In [1]: import numpy as np

In [2]: np.set_printoptions(precision=1, suppress=True, linewidth=140, floatmode="fixed")

In [3]: arr = np.load("block2.npy")

In [4]: arr
Out[4]: 
array([[ 0.0,  0.0, -1.0],
       [ 0.0,  0.0,  2.0],
       [-1.0,  2.0,  0.0]])

In [5]: other = arr / np.sqrt((arr ** 2).mean(axis=1, keepdims=True))

In [6]: other[1]
Out[6]: array([0.0, 0.0, 1.7])

In [7]: np.linalg.matrix_rank(other) == np.linalg.matrix_rank(arr)
Out[7]: np.True_

In [8]: arr - arr.mean(axis=1, keepdims=True)
Out[8]: 
array([[ 0.3,  0.3, -0.7],
       [-0.7, -0.7,  1.3],
       [-1.3,  1.7, -0.3]])

In [9]: np.linalg.norm(other, axis=1)
Out[9]: array([1.7, 1.7, 1.7])

In [10]: np.all(np.linalg.eigvalsh(arr) > 0)
Out[10]: np.False_

In [11]: print(np.round(np.linalg.eigvalsh(arr).min(), 1))
-2.2

In [12]: mat = np.array([[-21, 21, -56, 56],
    ...:     [18, -18, 48, -48],
    ...:     [56, -56, -21, 21],
    ...:     [-48, 48, 18, -18]])

In [13]: # rows and columns are dependent

In [14]: left, s, Vh = np.linalg.svd(mat, full_matrices=False)

In [15]: print(np.cumsum(s ** 2) / np.sum(s ** 2))
[0.5 1.0 1.0 1.0]

In [16]: print(np.round(left.T @ left, 1) + 0)
[[1.0 0.0 0.0 0.0]
 [0.0 1.0 0.0 0.0]
 [0.0 0.0 1.0 0.0]
 [0.0 0.0 0.0 1.0]]

In [17]: s.round(1) + 0
Out[17]: array([111.4, 111.4,   0.0,   0.0])

In [18]: print((s > 1e-8).sum())
2

In [19]: round(float(np.sqrt((s ** 2).sum())), 1), round(np.linalg.norm(mat), 1)
Out[19]: (157.5, np.float64(157.5))

In [20]: left, s, Vh = np.linalg.svd(mat)

In [21]: V = Vh[:(s > 1e-8).sum()]

In [22]: rng = np.random.default_rng(13)

In [23]: x0 = mat[0] + 4 * mat[1] + rng.integers(2) * np.eye(4)[0]

In [24]: x0
Out[24]: array([  52.0,  -51.0,  136.0, -136.0])

In [25]: print(np.allclose(V.T @ V @ x0, x0))
False

In [26]: np.round(V.T @ V, 1) + 0
Out[26]: 
array([[ 0.5, -0.5,  0.0,  0.0],
       [-0.5,  0.5,  0.0,  0.0],
       [ 0.0,  0.0,  0.5, -0.5],
       [ 0.0,  0.0, -0.5,  0.5]])

In [27]: np.diag(V.T @ V)
Out[27]: array([0.5, 0.5, 0.5, 0.5])
